$ python -q
>>> import numpy as np
>>> from numpy import linalg as LA
>>> np.set_printoptions(precision=3, suppress=True, linewidth=140, floatmode="fixed")
>>> W2 = np.array([[-4, -1, -5, 1, -2, 0, 2, -5, 2, -5, -3, -5, -2],
...     [3, -4, -3, 3, 3, -5, 5, 2, 2, 4, 1, -2, 2]])
>>> M = np.repeat(W2, 41 // 2, axis=0)
>>> rng = np.random.default_rng(8706)
>>> M = M + 0.05 * rng.normal(size=M.shape)
>>> M.round(3) + 0
array([[-4.160, -0.980, -4.957,  0.977, -1.889, -0.045,  2.001, -5.080,  1.987, -4.958, -2.984, -5.143, -1.996],
       [-3.989, -1.022, -5.021,  0.990, -1.973,  0.050,  1.970, -5.038,  1.998, -4.967, -2.986, -4.976, -1.995],
       [-3.921, -0.936, -4.901,  1.043, -1.960, -0.014,  1.980, -4.906,  1.997, -5.055, -3.083, -4.939, -2.108],
       [-4.006, -0.949, -4.967,  0.982, -1.998,  0.079,  1.968, -5.026,  1.984, -4.989, -3.015, -4.976, -2.001],
       [-4.026, -0.965, -5.039,  0.995, -2.021, -0.031,  1.993, -5.024,  1.953, -5.026, -3.040, -5.013, -2.023],
       [-3.964, -1.058, -5.008,  1.046, -1.962, -0.001,  1.933, -4.953,  1.976, -4.935, -2.980, -4.922, -1.978],
       [-4.013, -0.967, -4.991,  0.965, -1.995,  0.029,  2.074, -5.066,  1.909, -5.009, -2.974, -4.878, -2.025],
       [-4.050, -0.933, -4.999,  0.983, -1.982, -0.031,  2.054, -5.024,  2.009, -5.035, -2.964, -4.978, -1.966],
       [-4.054, -1.001, -4.949,  0.936, -2.046,  0.032,  1.993, -4.973,  1.937, -5.047, -2.912, -4.988, -2.042],
       [-4.006, -0.987, -5.035,  0.972, -1.904,  0.009,  2.042, -5.057,  1.926, -4.987, -2.997, -5.007, -1.957],
       [-4.005, -1.063, -5.037,  0.970, -2.053, -0.028,  2.029, -5.027,  1.979, -4.956, -2.986, -4.933, -1.890],
       [-3.912, -1.073, -5.055,  0.992, -2.018,  0.020,  1.987, -5.076,  1.986, -5.004, -2.990, -4.967, -2.022],
       [-4.069, -0.958, -5.001,  0.980, -2.009,  0.039,  2.000, -5.061,  2.025, -4.961, -3.080, -5.045, -2.103],
       [-4.050, -0.960, -4.941,  1.043, -2.036,  0.013,  2.010, -4.976,  1.993, -4.976, -3.022, -4.848, -2.020],
       [-3.997, -1.051, -5.039,  1.052, -1.967,  0.033,  1.903, -5.007,  1.971, -5.036, -3.017, -4.980, -1.976],
       [-4.045, -1.010, -5.083,  1.007, -2.009,  0.018,  1.978, -5.019,  2.001, -4.991, -3.004, -5.073, -2.067],
       [-4.053, -1.000, -5.059,  1.015, -1.954, -0.020,  2.000, -5.029,  1.967, -4.938, -2.970, -4.959, -2.130],
       [-4.015, -1.092, -4.841,  1.049, -1.948,  0.000,  2.009, -5.002,  2.089, -5.040, -3.063, -5.081, -1.951],
       [-4.005, -0.977, -5.021,  0.987, -1.956,  0.005,  2.036, -4.887,  2.101, -4.961, -3.042, -4.969, -2.040],
       [-3.984, -1.035, -4.978,  0.964, -1.955,  0.065,  2.027, -5.004,  1.958, -5.009, -2.950, -5.037, -2.058],
       [ 3.050, -3.900, -3.019,  2.975,  3.009, -4.993,  4.962,  2.031,  1.928,  3.969,  0.952, -1.966,  2.086],
       [ 2.984, -4.000, -3.075,  3.089,  2.961, -4.932,  4.954,  1.979,  2.036,  4.022,  0.960, -1.927,  2.051],
       [ 3.016, -4.017, -3.031,  2.952,  3.000, -5.001,  5.110,  1.951,  2.075,  3.997,  1.087, -1.955,  2.009],
       [ 2.909, -3.993, -2.987,  2.999,  3.061, -5.029,  4.933,  2.035,  2.080,  3.974,  1.015, -1.968,  2.107],
       [ 2.963, -3.979, -3.038,  3.097,  3.007, -4.921,  5.010,  2.061,  2.041,  3.950,  1.003, -1.960,  2.036],
       [ 2.986, -4.053, -3.048,  3.041,  3.030, -4.960,  5.059,  1.974,  1.990,  3.950,  1.022, -1.988,  2.091],
       [ 3.042, -4.035, -3.006,  2.986,  3.010, -4.927,  5.009,  1.995,  2.048,  3.959,  0.879, -1.850,  2.001],
       [ 2.962, -4.004, -3.028,  3.033,  2.972, -5.015,  4.971,  1.993,  2.005,  3.914,  1.062, -1.959,  2.002],
       [ 2.964, -3.992, -2.962,  2.950,  3.110, -5.098,  4.983,  2.058,  2.017,  3.918,  1.046, -1.979,  2.013],
       [ 3.009, -3.950, -2.992,  2.963,  3.013, -5.048,  4.978,  1.955,  2.042,  4.026,  0.958, -2.076,  1.953],
       [ 2.998, -3.955, -2.914,  2.959,  3.046, -4.994,  5.038,  1.926,  1.937,  4.045,  1.019, -2.077,  2.046],
       [ 2.984, -4.022, -2.979,  3.067,  3.074, -5.072,  5.013,  2.029,  2.027,  3.985,  1.047, -2.051,  1.993],
       [ 2.925, -3.966, -3.030,  3.012,  3.004, -5.039,  4.951,  2.011,  1.969,  3.960,  1.089, -2.029,  1.975],
       [ 3.025, -4.081, -2.958,  2.967,  2.992, -5.046,  5.093,  1.994,  1.918,  3.983,  1.052, -1.957,  2.010],
       [ 3.072, -3.960, -2.989,  3.063,  2.999, -4.981,  5.014,  2.038,  1.980,  4.068,  0.963, -1.952,  2.005],
       [ 3.039, -3.979, -3.081,  3.038,  2.931, -5.039,  5.049,  1.977,  1.973,  4.007,  0.988, -2.050,  2.078],
       [ 2.895, -4.006, -3.015,  2.983,  3.034, -5.020,  5.001,  2.020,  1.997,  3.983,  0.995, -2.056,  1.968],
       [ 3.009, -3.991, -3.004,  3.069,  2.935, -5.000,  4.973,  1.948,  1.966,  4.027,  0.972, -2.007,  2.124],
       [ 2.988, -4.060, -3.020,  2.990,  2.946, -4.973,  5.015,  2.024,  1.976,  4.025,  1.015, -1.997,  1.989],
       [ 2.965, -4.004, -2.899,  3.071,  3.007, -4.994,  4.998,  2.064,  1.969,  3.974,  1.035, -2.023,  2.008]])
>>> G = np.cov(M, rowvar=False)
>>> round(float(np.corrcoef(M[:, 11], M[:, 7])[0, 1]), 3)
0.999
>>> M.std(axis=0)
array([3.503, 1.499, 0.997, 1.010, 2.495, 2.508, 1.504, 3.508, 0.046, 4.491, 2.006, 1.498, 2.023])
>>> np.median(M, axis=0)
array([-0.508, -2.496, -3.961,  2.001,  0.521, -2.483,  3.504, -1.481,  1.986, -0.511, -1.016, -3.463,  0.031])
>>> np.polyfit(M[:, 11], M[:, 7], 1)
array([2.339, 6.656])
